>>> import numpy as np
>>> np.set_printoptions(suppress=True, linewidth=200)
>>> def rnd(a):
...     return np.round(a, 3) + 0
... 
>>> arr = np.loadtxt("sample3.csv", delimiter=",")
>>> arr
array([[ 2., -7., -8., -5., -9.],
       [ 0., -7., -9.,  1.,  6.],
       [ 0.,  0.,  2.,  9.,  0.],
       [ 0.,  0.,  0., -7., -5.],
       [ 0.,  0.,  0.,  0., -2.]])
>>> # triangular: eigenvalues sit on the diagonal
>>> rnd(np.linalg.norm(arr, 2) / np.linalg.norm(arr))
np.float64(0.741)
>>> rnd(np.abs(np.linalg.svd(arr)[2][-1]))
array([0.555, 0.591, 0.552, 0.117, 0.154])
>>> np.linalg.matrix_rank(arr, rtol=0.1)
np.int64(3)
>>> np.linalg.cond(arr) > 100
np.False_
>>> blk = np.stack([arr, 3 * arr, arr[::-1]])
>>> np.linalg.matrix_rank(blk.reshape(3, -1))
np.int64(2)
>>> np.einsum("bij,cij->bc", blk, blk)
array([[ 553., 1659.,   47.],
       [1659., 4977.,  141.],
       [  47.,  141.,  553.]])
>>> A2 = np.array([[0, 0], [0, 2]])
>>> W2 = np.kron(A2, arr)
>>> np.linalg.matrix_rank(W2)
np.int64(5)
>>> W2
array([[  0.,  -0.,  -0.,  -0.,  -0.,   0.,  -0.,  -0.,  -0.,  -0.],
       [  0.,  -0.,  -0.,   0.,   0.,   0.,  -0.,  -0.,   0.,   0.],
       [  0.,   0.,   0.,   0.,   0.,   0.,   0.,   0.,   0.,   0.],
       [  0.,   0.,   0.,  -0.,  -0.,   0.,   0.,   0.,  -0.,  -0.],
       [  0.,   0.,   0.,   0.,  -0.,   0.,   0.,   0.,   0.,  -0.],
       [  0.,  -0.,  -0.,  -0.,  -0.,   4., -14., -16., -10., -18.],
       [  0.,  -0.,  -0.,   0.,   0.,   0., -14., -18.,   2.,  12.],
       [  0.,   0.,   0.,   0.,   0.,   0.,   0.,   4.,  18.,   0.],
       [  0.,   0.,   0.,  -0.,  -0.,   0.,   0.,   0., -14., -10.],
       [  0.,   0.,   0.,   0.,  -0.,   0.,   0.,   0.,   0.,  -4.]])
>>> W2.shape
(10, 10)
>>> rnd(np.linalg.det(2 * arr)), rnd(np.linalg.det(arr))
(np.float64(-12544.0), np.float64(-392.0))
>>> rnd(np.linalg.eigvals(arr))
array([ 2., -7.,  2., -7., -2.])
>>> rnd(np.linalg.eigvals(arr).sum().real)
np.float64(-12.0)
>>> rnd(np.linalg.det(arr.T))
np.float64(-392.0)
>>> np.poly(arr)
array([   1.,   12.,   17., -146.,  -84.,  392.])
>>> np.einsum("ii->", arr)
np.float64(-12.0)
>>> u = np.array([2, -2, 1])
>>> np.polyval(u, arr[1])
array([  1., 113., 181.,   1.,  61.])
>>> np.array([np.convolve(row, u, "same") for row in arr])
array([[-18.,   0.,  -1., -16.,  13.],
       [-14.,  -4.,  13.,   1., -11.],
       [  0.,   4.,  14., -16.,   9.],
       [  0.,   0., -14.,   4.,   3.],
       [  0.,   0.,   0.,  -4.,   4.]])
>>> mat = np.loadtxt("dump.csv", delimiter=",")
>>> rnd(mat)
array([[ 0.75 ,  1.21 , -0.941, -2.433,  0.409],
       [ 0.75 ,  2.29 ,  0.729,  1.262,  1.034],
       [ 0.5  , -1.225,  1.516, -0.685,  2.117],
       [ 0.25 , -0.574, -2.299,  0.943,  1.56 ],
       [ 2.75 , -0.68 , -0.009,  0.358, -0.92 ]])
>>> x0 = np.array([1, 3, -2, -1, -1])
>>> y = mat @ x0
>>> coef, lr = np.zeros(5), 1 / np.linalg.norm(mat, 2) ** 2
>>> for i in range(300):
...     coef -= lr * mat.T @ (mat @ coef - y)
...     if i % 50 == 0: print(i, round(np.linalg.norm(mat @ coef - y), 3))
... 
0 0.0
50 0.0
100 0.0
150 0.0
200 0.0
250 0.0
>>> rnd(np.linalg.cond(mat))
np.float64(1.0)
>>> rnd(coef)
array([ 1.,  3., -2., -1., -1.])
>>> A2 = np.array([[4, 1], [1, 3]])
>>> W2 = np.array([[0, 1, -1], [-1, -1, 2], [2, 0, 1]])
>>> W0 = np.kron(A2, W2)
>>> W0
array([[ 0,  4, -4,  0,  1, -1],
       [-4, -4,  8, -1, -1,  2],
       [ 8,  0,  4,  2,  0,  1],
       [ 0,  1, -1,  0,  3, -3],
       [-1, -1,  2, -3, -3,  6],
       [ 2,  0,  1,  6,  0,  3]])
>>> u, r1 = W0[2], W0[4]
>>> u @ r1
np.int64(0)
>>> p = (u @ r1) / (u @ u) * u
>>> p
array([0., 0., 0., 0., 0., 0.])
>>> u = np.array([9, 7, 4, -9, 0, -5])
>>> A2 = W0 + np.outer(u, np.eye(6)[4])
>>> rnd(np.linalg.det(A2) / np.linalg.det(W0)), rnd(1 + np.linalg.solve(W0, u)[4])
(np.float64(-6.97), np.float64(-6.97))
>>> np.linalg.matrix_rank(np.linalg.inv(A2) - np.linalg.inv(W0), tol=1e-8)
np.int64(1)
>>> rng = np.random.default_rng(39)
>>> labels = rng.permutation(6)
>>> labels
array([2, 1, 0, 3, 4, 5])
>>> A2 = W0[labels][:, labels]
>>> A2
array([[ 4,  0,  8,  2,  0,  1],
       [ 8, -4, -4, -1, -1,  2],
       [-4,  4,  0,  0,  1, -1],
       [-1,  1,  0,  0,  3, -3],
       [ 2, -1, -1, -3, -3,  6],
       [ 1,  0,  2,  6,  0,  3]])
>>> rnd(np.sort(np.abs(np.linalg.eigvals(A2))))
array([2.382, 4.126, 4.126, 4.618, 7.999, 7.999])
>>> np.diag(A2)
array([ 4, -4,  0,  0, -3,  3])
>>> np.trace(A2)
np.int64(0)
>>> np.allclose(A2, W0)
False
>>> blk = np.stack([W0, 5 * W0, W0[::-1]])
>>> (blk @ W0.T).shape
(3, 6, 6)
>>> rnd(np.linalg.norm(blk, axis=(1, 2)))
array([18.735, 93.675, 18.735])
>>> np.linalg.matrix_rank(blk.reshape(3, -1))
np.int64(2)
>>> blk.shape
(3, 6, 6)
>>> blk.sum(axis=0)
array([[  2,  24, -23,   6,   6,  -3],
       [-25, -25,  50,  -9,  -9,  18],
       [ 48,   1,  23,  12,   3,   3],
       [  8,   6,  -2,   2,  18, -17],
       [-10, -10,  20, -19, -19,  38],
       [ 12,   4,   2,  36,   1,  17]])
>>> np.einsum("bij,cij->bc", blk, blk)
array([[ 351, 1755,   56],
       [1755, 8775,  280],
       [  56,  280,  351]])
>>> M = np.array([[0.3, -0.3, -0.3],
...     [-1.0, 1.9, 1.3],
...     [0.0, 0.3, -1.4],
...     [1.4, 0.4, 1.6],
...     [-0.6, 1.5, 0.1]])
>>> M[2] = M[1] + 0.02 * rng.normal(size=3)
>>> rnd(M)
array([[ 0.3  , -0.3  , -0.3  ],
       [-1.   ,  1.9  ,  1.3  ],
       [-1.017,  1.877,  1.307],
       [ 1.4  ,  0.4  ,  1.6  ],
       [-0.6  ,  1.5  ,  0.1  ]])
>>> x0 = np.array([2, 1, 2])
>>> y = M @ x0
>>> rnd(np.linalg.solve(M.T @ M, M.T @ y))
array([2., 1., 2.])
>>> rnd(np.linalg.lstsq(M, y)[0])
array([2., 1., 2.])
>>> y = y + 0.02 * rng.normal(size=5)
>>> rnd(y)
array([-0.291,  2.538,  2.443,  6.408,  0.503])
>>> coef, *_ = np.linalg.lstsq(M, y)
>>> rnd(M.T @ (y - M @ coef))
array([0., 0., 0.])
>>> rnd(coef)
array([2.002, 1.005, 2.003])
>>> rnd(np.linalg.norm(y - M @ coef))
np.float64(0.037)
>>> coef.round()
array([2., 1., 2.])
>>> E = np.load("test7.npy")
>>> E
array([[ -6.734, -15.144,  -7.701],
       [  1.376,  11.738,   3.474],
       [  3.989,  -3.031, -35.122],
       [ -1.409,   0.498,  18.565],
       [ -0.052, -12.097,   0.955],
       [  3.767,  11.23 ,   3.616],
       [  0.419,  -0.208,  -4.329],
       [  3.7  ,  10.816,  16.047],
       [  1.094,  -5.968,  -4.183],
       [ -3.83 ,   7.306,   6.492],
       [  9.78 ,   0.843,  -2.167],
       [ -5.119,   0.433,   0.9  ],
       [ -7.151,   8.381, -12.137],
       [ -6.511,  -3.281,   1.062],
       [ -0.494, -10.29 , -11.239],
       [  1.559,  17.728,  -7.649],
       [ -4.053,   4.339,   3.334],
       [  5.027,   7.954,   6.942],
       [ -6.593,  11.998,   2.902],
       [ -6.451,  10.849,  -3.603],
       [  7.644,   2.5  ,   8.353],
       [  2.249,   0.369,  -9.003],
       [  1.363,   2.933,   3.92 ],
       [  5.098,  12.322,  -1.168]])
>>> A2 = np.c_[E[:, :2] @ np.array([[0, -4], [-3, -4]]), np.array([3, 3, 3, 0, 3, 2, 3, 0, 2, 2, 2, 0, 0, 3, 0, 1, 3, 1, 3, 0, 3, 3, 2, 3])]
>>> rnd(A2)
array([[ 45.432,  87.512,   3.   ],
       [-35.214, -52.456,   3.   ],
       [  9.093,  -3.832,   3.   ],
       [ -1.494,   3.644,   0.   ],
       [ 36.291,  48.596,   3.   ],
       [-33.69 , -59.988,   2.   ],
       [  0.624,  -0.844,   3.   ],
       [-32.448, -58.064,   0.   ],
       [ 17.904,  19.496,   2.   ],
       [-21.918, -13.904,   2.   ],
       [ -2.529, -42.492,   2.   ],
       [ -1.299,  18.744,   0.   ],
       [-25.143,  -4.92 ,   0.   ],
       [  9.843,  39.168,   3.   ],
       [ 30.87 ,  43.136,   0.   ],
       [-53.184, -77.148,   1.   ],
       [-13.017,  -1.144,   3.   ],
       [-23.862, -51.924,   1.   ],
       [-35.994, -21.62 ,   3.   ],
       [-32.547, -17.592,   0.   ],
       [ -7.5  , -40.576,   3.   ],
       [ -1.107, -10.472,   3.   ],
       [ -8.799, -17.184,   2.   ],
       [-36.966, -69.68 ,   3.   ]])
>>> np.linalg.matrix_rank(A2)
np.int64(3)
>>> W2 = E[[14, 17]].astype(float)
>>> for _ in range(6):
...     labels = np.linalg.norm(E[:, None] - W2, axis=-1).argmin(axis=1)
...     W2 = np.array([E[labels == j].mean(axis=0) for j in range(2)])
... 
>>> labels
array([0, 1, 0, 1, 0, 1, 0, 1, 0, 1, 1, 1, 0, 0, 0, 1, 1, 1, 1, 1, 1, 0, 1, 1])
>>> rnd(W2[1] - W2[0])
array([ 2.256, 12.151, 13.075])
>>> np.bincount(labels)
array([ 9, 15])
>>> rnd(W2)
array([[-1.466, -4.585, -9.077],
       [ 0.791,  7.566,  3.997]])
>>> x0 = np.array([2, -3, 2])
>>> a = np.maximum(E @ x0, 0)
>>> rnd(np.tanh(E @ x0))
array([ 1.   , -1.   , -1.   ,  1.   ,  1.   , -1.   , -1.   ,  1.   ,  1.   , -1.   ,  1.   , -1.   , -1.   , -0.784,  1.   , -1.   , -1.   ,  0.076, -1.   , -1.   ,  1.   , -1.   ,  0.943, -1.   ])
>>> np.flatnonzero(a > 1e-9)
array([ 0,  3,  4,  7,  8, 10, 14, 17, 20, 22])
>>> Xs = E - E.mean(axis=0)
>>> V = np.linalg.svd(Xs)[2][:2]
>>> A2 = Xs - Xs @ V.T @ V
>>> rnd(np.cov(Xs @ V.T, rowvar=False))
array([[123.57,   0.  ],
       [  0.  ,  60.33]])
>>> rnd(np.diag(V.T @ V))
array([0.012, 0.988, 1.   ])
>>> K = np.load("out14.npy")
>>> rnd(K)
array([[ 0.998, -0.018, -0.038, -0.016, -0.005],
       [-0.018,  0.849, -0.327, -0.14 , -0.04 ],
       [-0.038, -0.327,  0.293, -0.303, -0.087],
       [-0.016, -0.14 , -0.303,  0.87 , -0.037],
       [-0.005, -0.04 , -0.087, -0.037,  0.989]])
>>> U, sig, vt = np.linalg.svd(K)
>>> np.argmax(sig[:-1] / (sig[1:] + 1e-6)) + 1
np.int64(4)
>>> A2 = U[:, :4] @ np.diag(sig[:4]) @ vt[:4]
>>> np.linalg.matrix_rank(K, rtol=0.05)
np.int64(4)
>>> rnd(np.linalg.norm(K - A2) / np.linalg.norm(K))
np.float64(0.0)
>>> rnd(A2)
array([[ 0.998, -0.018, -0.038, -0.016, -0.005],
       [-0.018,  0.849, -0.327, -0.14 , -0.04 ],
       [-0.038, -0.327,  0.293, -0.303, -0.087],
       [-0.016, -0.14 , -0.303,  0.87 , -0.037],
       [-0.005, -0.04 , -0.087, -0.037,  0.989]])
>>> rnd(np.linalg.norm(K - A2, 2)), rnd(sig[4])
(np.float64(0.0), np.float64(0.0))
